$ python -q
>>> import numpy as np
>>> np.set_printoptions(suppress=True, linewidth=120)
>>> F = np.loadtxt("x.csv", delimiter=",")
>>> F
array([[0., 1., 1.],
       [1., 0., 1.],
       [1., 1., 0.]])
>>> # symmetric
>>> vals, V = np.linalg.eigh(F)
>>> vals.round(3)
array([-1., -1.,  2.])
>>> np.round(V @ np.diag(vals) @ V.T, 3) + 0
array([[0., 1., 1.],
       [1., 0., 1.],
       [1., 1., 0.]])
>>> np.round(np.linalg.eigvalsh(F + -3 * np.eye(3)), 3)
array([-4., -4., -1.])
>>> np.abs(V[:, -1]).round(6).argmax()
np.int64(0)
>>> np.round(V.T @ F @ V, 3) + 0
array([[-1.,  0.,  0.],
       [ 0., -1.,  0.],
       [ 0.,  0.,  2.]])
>>> np.round(V.T @ V, 3) + 0
array([[1., 0., 0.],
       [0., 1., 0.],
       [0., 0., 1.]])
>>> np.round(np.linalg.svd(F, compute_uv=False), 3)
array([2., 1., 1.])
>>> u, r1 = F[2], F[1]
>>> u @ u
np.float64(2.0)
>>> u @ r1
np.float64(1.0)
>>> pr = (u @ r1) / (u @ u) * u
>>> r1 - pr
array([ 0.5, -0.5,  1. ])
>>> np.outer(u, r1)
array([[1., 0., 1.],
       [1., 0., 1.],
       [0., 0., 0.]])
>>> pr
array([0.5, 0.5, 0. ])
>>> mat = np.array([[1, 3, 0], [0, 0, 0], [1, 2, 2]])
>>> mat
array([[1, 3, 0],
       [0, 0, 0],
       [1, 2, 2]])
>>> # rows and columns are dependent
>>> vec = np.array([5, -4, 1])
>>> a = np.maximum(mat @ vec, 0)
>>> np.round(np.tanh(mat @ vec), 3)
array([-1.   ,  0.   , -0.762])
>>> a
array([0, 0, 0])
>>> mat.T @ a
array([0, 0, 0])
>>> np.maximum(mat @ vec, 0) - np.maximum(-mat @ vec, 0)
array([-7,  0, -1])
>>> mat * (a > 1e-9)[:, None]
array([[0, 0, 0],
       [0, 0, 0],
       [0, 0, 0]])
